% ipython --no-banner

In [1]: import numpy as np

In [2]: np.set_printoptions(precision=2, suppress=True, linewidth=120)

In [3]: m1 = np.load("block8.npy")

In [4]: m1
Out[4]: 
array([[1, 0, 0, 0],
       [3, 1, 0, 0],
       [4, 3, 1, 0],
       [2, 2, 5, 1]])

In [5]: rng = np.random.default_rng(502)

In [6]: out = m1 + rng.integers(-2, 3, (4, 3)) @ rng.integers(-2, 3, (3, 4))

In [7]: out
Out[7]: 
array([[-5, -2,  0, -2],
       [11,  0,  6, -2],
       [ 2,  4, -1,  0],
       [-4,  3,  1,  1]])

In [8]: np.round(np.linalg.svd(out - m1, compute_uv=False), 2) + 0
Out[8]: array([13.63,  4.85,  1.25,  0.  ])

In [9]: out - m1
Out[9]: 
array([[-6, -2,  0, -2],
       [ 8, -1,  6, -2],
       [-2,  1, -2,  0],
       [-6,  1, -4,  0]])

In [10]: np.linalg.matrix_rank(out - m1, tol=1e-8)
Out[10]: np.int64(3)

In [11]: np.abs(out - m1).sum(axis=1)
Out[11]: array([10, 17,  5, 11])

In [12]: m1 @ m1
Out[12]: 
array([[ 1,  0,  0,  0],
       [ 6,  1,  0,  0],
       [17,  6,  1,  0],
       [30, 19, 10,  1]])

In [13]: np.linalg.matrix_power(m1 - np.diag(np.diag(m1)), 4)
Out[13]: 
array([[0, 0, 0, 0],
       [0, 0, 0, 0],
       [0, 0, 0, 0],
       [0, 0, 0, 0]])

In [14]: np.sort(np.linalg.eigvals(m1))
Out[14]: array([1., 1., 1., 1.])

In [15]: f = np.array([3, 2, 2, 3])

In [16]: r1 = np.array([1, 2, -2, -2])

In [17]: arr = np.outer(f, r1)

In [18]: arr
Out[18]: 
array([[ 3,  6, -6, -6],
       [ 2,  4, -4, -4],
       [ 2,  4, -4, -4],
       [ 3,  6, -6, -6]])

In [19]: np.linalg.matrix_power(arr, 2)
Out[19]: 
array([[ -9, -18,  18,  18],
       [ -6, -12,  12,  12],
       [ -6, -12,  12,  12],
       [ -9, -18,  18,  18]])

In [20]: round(float(np.linalg.det(arr)), 2)
Out[20]: 0.0

In [21]: arr @ arr
Out[21]: 
array([[ -9, -18,  18,  18],
       [ -6, -12,  12,  12],
       [ -6, -12,  12,  12],
       [ -9, -18,  18,  18]])

In [22]: np.allclose(arr, arr.T)
Out[22]: False

In [23]: np.trace(arr)
Out[23]: np.int64(-3)

In [24]: (arr + arr.T) / 2
Out[24]: 
array([[ 3. ,  4. , -2. , -1.5],
       [ 4. ,  4. ,  0. ,  1. ],
       [-2. ,  0. , -4. , -5. ],
       [-1.5,  1. , -5. , -6. ]])

In [25]: (arr - arr.T) / 2
Out[25]: 
array([[ 0. ,  2. , -4. , -4.5],
       [-2. ,  0. , -4. , -5. ],
       [ 4. ,  4. ,  0. ,  1. ],
       [ 4.5,  5. , -1. ,  0. ]])
